>>> import numpy as np
>>> np.set_printoptions(precision=2, suppress=True, linewidth=120)
>>> F = np.loadtxt("out7.csv", delimiter=",")
>>> print(F.round(2) + 0)
[[-0.44  0.04 -0.18  0.52  0.26  0.    0.59  0.06  0.27]
 [ 0.04 -0.55 -0.5   0.    0.31  0.15 -0.12  0.46 -0.32]
 [-0.37  0.56 -0.42 -0.42  0.33  0.09 -0.26 -0.01  0.11]
 [-0.15 -0.02 -0.37 -0.23 -0.62  0.38  0.39 -0.19 -0.25]
 [-0.59 -0.25 -0.05  0.33 -0.26 -0.11 -0.56 -0.27 -0.05]
 [ 0.18  0.06 -0.15  0.15  0.38 -0.14  0.1  -0.67 -0.54]
 [-0.29 -0.04  0.56 -0.06  0.27  0.68  0.    0.   -0.26]
 [-0.15 -0.56  0.05 -0.52  0.21 -0.11  0.16 -0.38  0.4 ]
 [-0.4   0.03  0.25 -0.3  -0.04 -0.57  0.24  0.29 -0.47]]
>>> print(np.linalg.svd(F, compute_uv=False))
[1. 1. 1. 1. 1. 1. 1. 1. 1.]
>>> print(round(F[:, 4] @ F[:, 6], 2))
-0.0
>>> W = np.array([[3, -4],
...     [-4, -1],
...     [-2, -1],
...     [-2, -5],
...     [-3, -1],
...     [-4, 5],
...     [2, -5],
...     [-3, -3],
...     [-2, 5]])
>>> b = np.array([0, 0])
>>> hid = np.maximum(F @ W + b, 0)
>>> print(hid)
[[0.   0.  ]
 [0.78 0.  ]
 [0.   5.39]
 [3.04 2.07]
 [0.   4.1 ]
 [3.02 0.  ]
 [0.   2.76]
 [3.21 5.3 ]
 [1.72 0.  ]]
>>> C = np.array([[1, -1], [0, 4]])
>>> print(hid @ C)
[[ 0.    0.  ]
 [ 0.78 -0.78]
 [ 0.   21.56]
 [ 3.04  5.23]
 [ 0.   16.41]
 [ 3.02 -3.02]
 [ 0.   11.05]
 [ 3.21 17.99]
 [ 1.72 -1.72]]
>>> print(W @ C)
[[  3 -19]
 [ -4   0]
 [ -2  -2]
 [ -2 -18]
 [ -3  -1]
 [ -4  24]
 [  2 -22]
 [ -3  -9]
 [ -2  22]]
>>> x = np.array([0, 0, 1, 1, 2, 0, 1, 1, 2])
>>> print(np.abs(np.linalg.eigvals(F)))
[1. 1. 1. 1. 1. 1. 1. 1. 1.]
>>> print(np.round(np.linalg.inv(F), 2) + 0)
[[-0.44  0.04 -0.37 -0.15 -0.59  0.18 -0.29 -0.15 -0.4 ]
 [ 0.04 -0.55  0.56 -0.02 -0.25  0.06 -0.04 -0.56  0.03]
 [-0.18 -0.5  -0.42 -0.37 -0.05 -0.15  0.56  0.05  0.25]
 [ 0.52  0.   -0.42 -0.23  0.33  0.15 -0.06 -0.52 -0.3 ]
 [ 0.26  0.31  0.33 -0.62 -0.26  0.38  0.27  0.21 -0.04]
 [ 0.    0.15  0.09  0.38 -0.11 -0.14  0.68 -0.11 -0.57]
 [ 0.59 -0.12 -0.26  0.39 -0.56  0.1   0.    0.16  0.24]
 [ 0.06  0.46 -0.01 -0.19 -0.27 -0.67  0.   -0.38  0.29]
 [ 0.27 -0.32  0.11 -0.25 -0.05 -0.54 -0.26  0.4  -0.47]]
